In [1]: import numpy as np

In [2]: from numpy import linalg as LA

In [3]: np.set_printoptions(precision=2, suppress=True, linewidth=200, sign=" ")

In [4]: F = np.load("data.npy")

In [5]: F
Out[5]: 
array([[ 3,  0,  0,  0,  0,  0,  0],
       [ 0,  1,  0,  0,  0,  0,  0],
       [ 0,  0,  1,  0,  0,  0,  0],
       [ 0,  0,  0,  0,  0,  0,  0],
       [ 0,  0,  0,  0,  2,  0,  0],
       [ 0,  0,  0,  0,  0, -1,  0],
       [ 0,  0,  0,  0,  0,  0,  2]])

In [6]: # triangular

In [7]: ev, evecs = LA.eigh(F)

In [8]: vec = np.array([3, 2, 2, 1, 0, 1, 2])

In [9]: round(float(vec @ F @ vec / (vec @ vec)), 2), ev[0], ev[-1]
Out[9]: (1.83, np.float64(-1.0), np.float64(3.0))

In [10]: print(np.abs(F).sum(axis=1).max(), np.abs(ev).max())
3 3.0

In [11]: print(LA.eigvalsh(F[1:, 1:]))
[-1.  0.  1.  1.  2.  2.]

In [12]: (np.sign(evecs[:, -1].round(6)) == np.sign(evecs[0, -1].round(6))).astype(int)
Out[12]: array([ 1,  0,  0,  0,  0,  0,  0])

In [13]: Uu, sig, Vt = LA.svd(F, full_matrices=False)

In [14]: round(float(np.sqrt((sig ** 2).sum())), 2), np.round(LA.norm(F), 2)
Out[14]: (4.47, np.float64(4.47))

In [15]: np.abs(Uu[:, 0]).round(6).argmax()
Out[15]: np.int64(0)

In [16]: Uu.shape, sig.shape, Vt.shape
Out[16]: ((7, 7), (7,), (7, 7))

In [17]: ev, evecs = LA.eigh(F)

In [18]: LA.svd(F, compute_uv=False)
Out[18]: array([ 3.,  2.,  2.,  1.,  1.,  1.,  0.])

In [19]: print(LA.eigvalsh(F @ F))
[ 0.  1.  1.  1.  4.  4.  9.]
